% python3 -q
>>> import numpy as np
>>> np.set_printoptions(precision=1, suppress=True, linewidth=120)
>>> E = np.array([[3, -2, 1, -1, -1, 1],
...     [-2, 3, -2, 1, -1, -1],
...     [1, -2, 3, -2, 1, -1],
...     [-1, 1, -2, 3, -2, 1],
...     [-1, -1, 1, -2, 3, -2],
...     [1, -1, -1, 1, -2, 3]])
>>> x0 = np.array([-7, -5, -3, -1, 6, -6])
>>> rhs = E @ x0
>>> rhs
array([-25,   4,   8, -13,  41, -30])
>>> np.linalg.solve(E, rhs + E[:, 1])
array([-7., -4., -3., -1.,  6., -6.])
>>> np.linalg.solve(E, 5 * rhs)
array([-35., -25., -15.,  -5.,  30., -30.])
>>> t3 = np.stack([E, 2 * E, E[::-1]])
>>> np.linalg.det(t3)
array([  -65., -4160.,    65.])
>>> np.einsum("bij,cij->bc", t3, t3)
array([[114, 228, -32],
       [228, 456, -64],
       [-32, -64, 114]])
>>> np.linalg.matrix_rank(t3.reshape(3, -1))
np.int64(2)
>>> print(np.linalg.norm(t3, axis=(1, 2)))
[10.7 21.4 10.7]
>>> x0 = np.array([0, 2, -2, 2, -1, -2])
>>> rhs = E @ x0
>>> coef, lr = np.zeros(6), 1 / np.linalg.norm(E, 2) ** 2
>>> for i in range(30):
...     coef -= lr * E.T @ (E @ coef - rhs)
...     if i % 5 == 0: print(i, round(np.linalg.norm(E @ coef - rhs), 1))
... 
0 5.2
5 2.6
10 2.2
15 1.9
20 1.7
25 1.5
>>> round(np.linalg.cond(E), 1)
np.float64(14.1)
>>> x0 = np.array([3, 4, 4, 2, 3, 1])
>>> E * x0
array([[ 9, -8,  4, -2, -3,  1],
       [-6, 12, -8,  2, -3, -1],
       [ 3, -8, 12, -4,  3, -1],
       [-3,  4, -8,  6, -6,  1],
       [-3, -4,  4, -4,  9, -2],
       [ 3, -4, -4,  2, -6,  3]])
>>> E @ np.ones(6)
array([ 1., -2.,  0.,  0., -2.,  1.])
>>> np.linalg.norm(E @ x0) <= np.linalg.norm(E, 2) * np.linalg.norm(x0) + 1e-9
np.True_
>>> np.sign((E @ x0).round(6))
array([ 1, -1,  1, -1,  0, -1])
>>> np.einsum("ij,j->i", E, x0)
array([ 1, -4,  5, -6,  0, -6])
